$ ipython --no-banner

In [1]: import numpy as np

In [2]: from numpy import linalg as LA

In [3]: np.set_printoptions(precision=2, suppress=True, linewidth=160)

In [4]: M = np.load("out5.npy")

In [5]: M
Out[5]: 
array([[ 2, -2,  5,  7,  3],
       [ 6,  2,  9, 11,  7],
       [ 3, -1,  6,  8,  4],
       [ 2, -2,  5,  7,  3],
       [ 6,  2,  9, 11,  7],
       [ 4,  0,  7,  9,  5],
       [ 6,  2,  9, 11,  7],
       [ 5,  1,  8, 10,  6],
       [ 5,  1,  8, 10,  6],
       [ 4,  0,  7,  9,  5],
       [ 6,  2,  9, 11,  7],
       [ 3, -1,  6,  8,  4],
       [ 5,  1,  8, 10,  6],
       [ 3, -1,  6,  8,  4]])

In [6]: cen = M - M.mean(axis=0)

In [7]: vecs = LA.svd(cen)[2][:2]

In [8]: B = cen - cen @ vecs.T @ vecs

In [9]: np.round(np.cov(cen @ vecs.T, rowvar=False), 2) + 0
Out[9]: 
array([[11.1,  0. ],
       [ 0. ,  0. ]])

In [10]: np.round((cen @ vecs.T).std(axis=0), 2) + 0
Out[10]: array([3.21, 0.  ])

In [11]: LA.norm(B, axis=1).round(6).argmax()
Out[11]: np.int64(0)

In [12]: W = np.array([[-3, 1], [3, 2], [-2, 3], [-1, -3], [-1, 3]])

In [13]: c = np.array([-3, 2])

In [14]: hid = np.maximum(M @ W + c, 0)

In [15]: hid
Out[15]: 
array([[ 0,  3],
       [ 0, 27],
       [ 0,  9],
       [ 0,  3],
       [ 0, 27],
       [ 0, 15],
       [ 0, 27],
       [ 0, 21],
       [ 0, 21],
       [ 0, 15],
       [ 0, 27],
       [ 0,  9],
       [ 0, 21],
       [ 0,  9]])

In [16]: (hid > 0).mean(axis=0)
Out[16]: array([0., 1.])

In [17]: W2 = np.array([[0, -3], [-1, -2]])

In [18]: hid @ W2
Out[18]: 
array([[ -3,  -6],
       [-27, -54],
       [ -9, -18],
       [ -3,  -6],
       [-27, -54],
       [-15, -30],
       [-27, -54],
       [-21, -42],
       [-21, -42],
       [-15, -30],
       [-27, -54],
       [ -9, -18],
       [-21, -42],
       [ -9, -18]])

In [19]: W @ W2
Out[19]: 
array([[ -1,   7],
       [ -2, -13],
       [ -3,   0],
       [  3,   9],
       [ -3,  -3]])

In [20]: (hid @ W2).round(6).argmax(axis=1)
Out[20]: array([0, 0, 0, 0, 0, 0, 0, 0, 0, 0, 0, 0, 0, 0])

In [21]: round(float(LA.norm(M, 2) / LA.norm(M)), 2)
Out[21]: 0.99

In [22]: LA.cond(M) > 100
Out[22]: np.True_

In [23]: np.argsort(-LA.norm(M, axis=0).round(6), kind="stable")[:3]
Out[23]: array([3, 2, 4])

In [24]: gram = np.cov(M, rowvar=False)

In [25]: np.argwhere(np.triu(np.abs(np.corrcoef(M.T)) > 0.8, 1))
Out[25]: 
array([[0, 1],
       [0, 2],
       [0, 3],
       [0, 4],
       [1, 2],
       [1, 3],
       [1, 4],
       [2, 3],
       [2, 4],
       [3, 4]])

In [26]: np.polyfit(M[:, 3], M[:, 2], 1)
Out[26]: array([ 1., -2.])

In [27]: np.argsort(-M.std(axis=0).round(6), kind="stable")
Out[27]: array([0, 1, 2, 3, 4])
